$ ipython --no-banner

In [1]: import numpy as np

In [2]: import numpy.linalg as la

In [3]: np.set_printoptions(suppress=True, linewidth=120)

In [4]: tidy = lambda a: np.round(a, 4) + 0

In [5]: X = np.loadtxt("block2.csv", delimiter=",")

In [6]: X
Out[6]: 
array([[-0.8, -1. ,  2.5, -0.7],
       [ 2.4,  0.2,  0.6, -0.2],
       [-0.3, -0.3,  0.2,  1. ],
       [ 0.8,  0.8, -1.5,  1. ]])

In [7]: t = np.radians(180)

In [8]: r_ = np.eye(4)

In [9]: r_[1, 1] = r_[3, 3] = np.cos(t)

In [10]: r_[1, 3], r_[3, 1] = -np.sin(t), np.sin(t)

In [11]: tidy(r_)
Out[11]: 
array([[ 1.,  0.,  0.,  0.],
       [ 0., -1.,  0.,  0.],
       [ 0.,  0.,  1.,  0.],
       [ 0.,  0.,  0., -1.]])

In [12]: B = X @ r_.T

In [13]: tidy(la.det(r_)), np.trace(r_)
Out[13]: (np.float64(1.0), np.float64(0.0))

In [14]: tidy(B)
Out[14]: 
array([[-0.8,  1. ,  2.5,  0.7],
       [ 2.4, -0.2,  0.6,  0.2],
       [-0.3,  0.3,  0.2, -1. ],
       [ 0.8, -0.8, -1.5, -1. ]])

In [15]: print(tidy(la.svd(X, compute_uv=False)), tidy(la.svd(B, compute_uv=False)))
[3.5776 2.4959 1.1287 0.1662] [3.5776 2.4959 1.1287 0.1662]

In [16]: r0 = np.array([9, -2, 7])

In [17]: print(tidy(np.convolve(X[1], r0)))
[21.6 -3.  21.8 -1.6  4.6 -1.4]

In [18]: tidy(np.cross(X[1, :3], X[0, :3]))
Out[18]: array([ 1.1 , -6.48, -2.24])

In [19]: feats = np.loadtxt("data.csv", delimiter=",")

In [20]: print(feats)
[[ 1. -2. -2.]
 [ 0.  0.  0.]
 [ 3.  0. -3.]
 [ 1. -3. -3.]
 [ 0.  0.  0.]
 [ 0. -1. -1.]
 [ 3.  0. -3.]
 [ 0.  0.  0.]
 [ 3.  0. -3.]
 [ 0.  0.  0.]
 [ 3. -1. -4.]
 [ 0.  0.  0.]
 [ 3.  0. -3.]
 [ 0. -1. -1.]
 [ 1. -3. -3.]
 [-2. -2.  1.]
 [ 1. -2. -2.]
 [ 0.  0.  0.]
 [ 0.  0.  0.]
 [-2. -3.  0.]
 [ 0. -1. -1.]
 [ 3. -1. -4.]]

In [21]: C = feats[[7, 19]].astype(float)

In [22]: for _ in range(3):
    ...:     labels = la.norm(feats[:, None] - C, axis=-1).argmin(axis=1)
    ...:     C = np.array([feats[labels == j].mean(axis=0) for j in range(2)])
    ...: 

In [23]: print(labels)
[0 0 0 1 0 0 0 0 0 0 0 0 0 0 1 1 0 0 0 1 0 0]

In [24]: np.abs(C[1] - C[0]).argmax()
Out[24]: np.int64(1)

In [25]: tidy(C)
Out[25]: 
array([[ 1.1111, -0.5   , -1.5   ],
       [-0.5   , -2.75  , -1.25  ]])

In [26]: np.bincount(labels)
Out[26]: array([18,  4])

In [27]: print(tidy(C[1] - C[0]))
[-1.6111 -2.25    0.25  ]

In [28]: O, evecs = la.qr(feats[:, :2])[0], la.qr(feats[:, 2:])[0]

In [29]: s = la.svd(O.T @ evecs, compute_uv=False)

In [30]: tidy(np.degrees(np.arccos(s.clip(0, 1))))
Out[30]: array([5.2553])

In [31]: W0 = np.array([[-2, -1, -2, -1, -2, -1],
    ...:     [1, -2, 1, -2, 1, -2],
    ...:     [1, -1, 1, -1, 1, -1],
    ...:     [-2, -1, -2, -1, -2, -1],
    ...:     [1, -2, 1, -2, 1, -2],
    ...:     [1, -1, 1, -1, 1, -1]])

In [32]: B = np.array([[-2, -1], [0, 1], [1, -2], [0, -2], [2, 2], [-1, -1]])

In [33]: print(np.einsum("ik,kj->ij", W0, B))
[[-1  4]
 [ 3  3]
 [ 2  1]
 [-1  4]
 [ 3  3]
 [ 2  1]]

In [34]: la.matrix_rank(np.vstack([W0, B.T]))
Out[34]: np.int64(4)

In [35]: np.einsum("ik,kj->ji", W0, B)
Out[35]: 
array([[-1,  3,  2, -1,  3,  2],
       [ 4,  3,  1,  4,  3,  1]])

In [36]: print(B.T @ W0.T)
[[-1  3  2 -1  3  2]
 [ 4  3  1  4  3  1]]

In [37]: rank = la.matrix_rank(W0)

In [38]: rank
Out[38]: np.int64(2)

In [39]: N = la.svd(W0)[2][rank:].T

In [40]: print([int(la.matrix_rank(W0[:, :j + 1])) for j in range(6)])
[1, 2, 2, 2, 2, 2]

In [41]: print(np.allclose(W0 @ N, 0))
True

In [42]: print(N.shape)
(6, 4)

In [43]: la.matrix_rank(W0.T @ W0), la.matrix_rank(W0 @ W0.T)
Out[43]: (np.int64(2), np.int64(2))

In [44]: np.allclose(W0[:-1].T @ la.lstsq(W0[:-1].T, W0[-1])[0], W0[-1])
Out[44]: True

In [45]: try:
    ...:     la.inv(W0)
    ...: except la.LinAlgError as e:
    ...:     print(repr(e))
    ...: 
LinAlgError('Singular matrix')

In [46]: print(tidy(np.trace(la.pinv(W0) @ W0)))
2.0

In [47]: Uu, s, Vt = la.svd(W0)

In [48]: print(tidy(s))
[6.4807 5.4772 0.     0.     0.     0.    ]

In [49]: B = Uu[:, :2] @ np.diag(s[:2]) @ Vt[:2]

In [50]: la.matrix_rank(W0, rtol=0.05)
Out[50]: np.int64(2)

In [51]: tidy(np.abs(W0 - B).max())
Out[51]: np.float64(0.0)

In [52]: tidy(la.norm(W0 - B, 2)), tidy(s[2])
Out[52]: (np.float64(0.0), np.float64(0.0))

In [53]: blk = np.stack([W0, -2 * W0, W0[::-1]])

In [54]: la.matrix_rank(blk.reshape(3, -1))
Out[54]: np.int64(2)

In [55]: print((blk @ W0.T).shape)
(3, 6, 6)

In [56]: la.matrix_rank(blk)
Out[56]: array([2, 2, 2])

In [57]: B = np.array([[-3, -1, 2], [-1, -3, 0], [3, 1, 3]])

In [58]: B[-1] = B[0]

In [59]: F = B + 0.3 * np.eye(3)

In [60]: F
Out[60]: 
array([[-2.7, -1. ,  2. ],
       [-1. , -2.7,  0. ],
       [-3. , -1. ,  2.3]])

In [61]: Uu, s, Vt = la.svd(F)

In [62]: tidy(s)
Out[62]: array([5.5103, 2.3466, 0.0206])

In [63]: np.argmax(s[:-1] / (s[1:] + 1e-6)) + 1
Out[63]: np.int64(2)

In [64]: B = Uu[:, :2] @ np.diag(s[:2]) @ Vt[:2]

In [65]: tidy(np.abs(F - B).max())
Out[65]: np.float64(0.0114)

In [66]: tidy(la.norm(F - B) / la.norm(F))
Out[66]: np.float64(0.0034)

In [67]: print(tidy(np.trace(F)))
-3.1

In [68]: tidy(np.sort(np.abs(la.eigvals(F))))
Out[68]: array([0.2858, 0.3   , 3.1142])

In [69]: (F + F.T) / 2
Out[69]: 
array([[-2.7, -1. , -0.5],
       [-1. , -2.7, -0.5],
       [-0.5, -0.5,  2.3]])

In [70]: tidy(la.matrix_power(F, 2))
Out[70]: 
array([[ 2.29,  3.4 , -0.8 ],
       [ 5.4 ,  8.29, -2.  ],
       [ 2.2 ,  3.4 , -0.71]])

In [71]: print(tidy(la.det(F)))
0.267

In [72]: (F - F.T) / 2
Out[72]: 
array([[ 0. ,  0. ,  2.5],
       [ 0. ,  0. ,  0.5],
       [-2.5, -0.5,  0. ]])

In [73]: np.allclose(F, F.T)
Out[73]: False

In [74]: w, evecs = la.eig(F)

In [75]: tidy(F @ evecs[:, 0] - w[0] * evecs[:, 0])
Out[75]: array([0., 0., 0.])

In [76]: print(tidy(np.prod(w)))
0.267

In [77]: B = X / np.sqrt((X ** 2).mean(axis=1, keepdims=True))

In [78]: tidy(B[1])
Out[78]: array([ 1.9277,  0.1606,  0.4819, -0.1606])

In [79]: la.matrix_rank(B) == la.matrix_rank(X)
Out[79]: np.True_

In [80]: C = np.array([[3, 1, 2], [-3, 3, 2], [3, 0, -1]])

In [81]: rng = np.random.default_rng(533)

In [82]: A = (rng.random((10, 3)) < 0.25) @ C

In [83]: A
Out[83]: 
array([[ 0,  0,  0],
       [-3,  3,  2],
       [ 3,  1,  2],
       [-3,  3,  2],
       [ 3,  1,  2],
       [ 3,  1,  2],
       [ 0,  3,  1],
       [ 3,  0, -1],
       [ 0,  0,  0],
       [ 0,  0,  0]])

In [84]: C2 = np.cov(A, rowvar=False)

In [85]: tidy(la.eigvalsh(C2)[::-1])
Out[85]: array([6.4007, 1.9417, 0.3242])

In [86]: print(tidy(A.std(axis=0)))
[2.245  1.249  1.0954]

In [87]: print(tidy(np.polyfit(A[:, 1], A[:, 2], 1)))
[0.5769 0.3077]

In [88]: tidy(np.corrcoef(A[:, 1], A[:, 2])[0, 1])
Out[88]: np.float64(0.6578)

In [89]: C2.shape
Out[89]: (3, 3)

In [90]: print(np.argwhere(np.triu(np.abs(np.corrcoef(A.T)) > 0.8, 1)))
[]

In [91]: Xs = A - A.mean(axis=0)

In [92]: evecs = la.svd(Xs)[2][:2]

In [93]: B = Xs - Xs @ evecs.T @ evecs

In [94]: tidy(B.std(axis=0))
Out[94]: array([0.1119, 0.3934, 0.3529])

In [95]: tidy(np.cov(Xs @ evecs.T, rowvar=False))
Out[95]: 
array([[6.4007, 0.    ],
       [0.    , 1.9417]])

In [96]: Xs = A - A.mean(axis=1)
---------------------------------------------------------------------------
ValueError                                Traceback (most recent call last)
Cell In[96], line 1
----> 1 Xs = A - A.mean(axis=1)

ValueError: operands could not be broadcast together with shapes (10,3) (10,) 

In [97]: Xs = A - A.mean(axis=0)

In [98]: Uu, s, Vt = la.svd(Xs, full_matrices=False)

In [99]: tidy((s ** 2).sum() ** 2 / (s ** 4).sum())
Out[99]: np.float64(1.6749)

In [100]: tidy(Vt[0] * np.sign(Vt[0, np.abs(Vt[0]).argmax()]))
Out[100]: array([ 0.9143, -0.3816, -0.1355])

In [101]: la.matrix_rank(Xs)
Out[101]: np.int64(3)

In [102]: tidy(np.abs(Vt[-1]))
Out[102]: array([0.2072, 0.7283, 0.6532])

In [103]: O, evecs = la.qr(A[:, :2])[0], la.qr(A[:, 2:])[0]

In [104]: s = la.svd(O.T @ evecs, compute_uv=False)

In [105]: tidy(la.norm(O @ O.T - evecs @ evecs.T, 2))
Out[105]: np.float64(1.0)

In [106]: tidy(np.degrees(np.arccos(s.clip(0, 1))))
Out[106]: array([30.3418])

In [107]: tidy(s)
Out[107]: array([0.863])

In [108]: data = np.array([[-4, 3, 1],
     ...:     [-2, 1, 0],
     ...:     [0, 6, 4],
     ...:     [3, 10, -1],
     ...:     [5, 10, -2],
     ...:     [1, 12, 2],
     ...:     [-4, 16, 0],
     ...:     [-8, 14, 5],
     ...:     [-12, 15, 8],
     ...:     [-15, 19, 9],
     ...:     [-19, 17, 5],
     ...:     [-16, 12, 1],
     ...:     [-18, 11, 3],
     ...:     [-22, 16, -1],
     ...:     [-25, 14, -4],
     ...:     [-26, 16, -3],
     ...:     [-30, 12, -8],
     ...:     [-25, 7, -8],
     ...:     [-29, 9, -3],
     ...:     [-28, 6, -8]])

In [109]: data
Out[109]: 
array([[ -4,   3,   1],
       [ -2,   1,   0],
       [  0,   6,   4],
       [  3,  10,  -1],
       [  5,  10,  -2],
       [  1,  12,   2],
       [ -4,  16,   0],
       [ -8,  14,   5],
       [-12,  15,   8],
       [-15,  19,   9],
       [-19,  17,   5],
       [-16,  12,   1],
       [-18,  11,   3],
       [-22,  16,  -1],
       [-25,  14,  -4],
       [-26,  16,  -3],
       [-30,  12,  -8],
       [-25,   7,  -8],
       [-29,   9,  -3],
       [-28,   6,  -8]])

In [110]: data.mean(axis=0)
Out[110]: array([-13.7,  11.3,   0. ])

In [111]: data.sum(axis=1)
Out[111]: array([  0,  -1,  10,  12,  13,  15,  12,  11,  11,  13,   3,  -3,  -4,  -7, -15, -13, -26, -26, -23, -30])

In [112]: data.shape
Out[112]: (20, 3)

In [113]: la.rank(data)
---------------------------------------------------------------------------
AttributeError                            Traceback (most recent call last)
Cell In[113], line 1
----> 1 la.rank(data)

AttributeError: module 'numpy.linalg' has no attribute 'rank'

In [114]: np.unravel_index(np.abs(data).argmax(), data.shape)
Out[114]: (np.int64(16), np.int64(0))

In [115]: la.matrix_rank(data)
Out[115]: np.int64(3)

In [116]: data.sum(axis=0)
Out[116]: array([-274,  226,    0])

In [117]: print(tidy(la.norm(data)))
99.1867

In [118]: r0 = np.array([3, 3]) + 0.5

In [119]: E = np.outer(r0, r0) / (r0 @ r0)

In [120]: print(E)
[[0.5 0.5]
 [0.5 0.5]]

In [121]: la.matrix_rank(E, rtol=0.1)
Out[121]: np.int64(1)

In [122]: np.argsort(-la.norm(E, axis=0).round(6), kind="stable")[:3]
Out[122]: array([0, 1])

In [123]: tidy(la.norm(E, 2) / la.norm(E))
Out[123]: np.float64(1.0)

In [124]: w, evecs = la.eigh(E)

In [125]: np.abs(evecs[:, -1]).round(6).argmax()
Out[125]: np.int64(0)

In [126]: w.sum(), np.trace(E)
Out[126]: (np.float64(1.0), np.float64(1.0))

In [127]: tidy(la.eigvalsh(E @ E))
Out[127]: array([0., 1.])

In [128]: print((w > 1e-8).sum(), (w < -1e-8).sum())
1 0

In [129]: Uu, s, Vt = la.svd(E)

In [130]: np.argmax(s[:-1] / (s[1:] + 1e-6)) + 1
Out[130]: np.int64(1)

In [131]: B = Uu[:, :1] @ np.diag(s[:1]) @ Vt[:1]

In [132]: tidy(la.norm(E - B) / la.norm(E))
Out[132]: np.float64(0.0)

In [133]: la.matrix_rank(E, rtol=0.05)
Out[133]: np.int64(1)

In [134]: tidy(la.norm(E - B, 2)), tidy(s[1])
Out[134]: (np.float64(0.0), np.float64(0.0))

In [135]: B = np.array([[-1, 1, 0, 1], [2, -2, 2, -2]])

In [136]: arr = B.T @ B

In [137]: print(arr)
[[ 5 -5  4 -5]
 [-5  5 -4  5]
 [ 4 -4  4 -4]
 [-5  5 -4  5]]

In [138]: w, evecs = la.eigh(arr)

In [139]: tidy(la.svd(arr, compute_uv=False))
Out[139]: array([18.3459,  0.6541,  0.    ,  0.    ])

In [140]: tidy(w.sum()), np.trace(arr)
Out[140]: (np.float64(19.0), np.int64(19))

In [141]: tidy(np.abs(evecs[:, -1]))
Out[141]: array([0.5199, 0.5199, 0.4349, 0.5199])

In [142]: print(tidy(la.eigvalsh(arr + -2 * np.eye(4))))
[-2.     -2.     -1.3459 16.3459]

In [143]: np.abs(evecs[:, -1]).round(6).argmax()
Out[143]: np.int64(0)
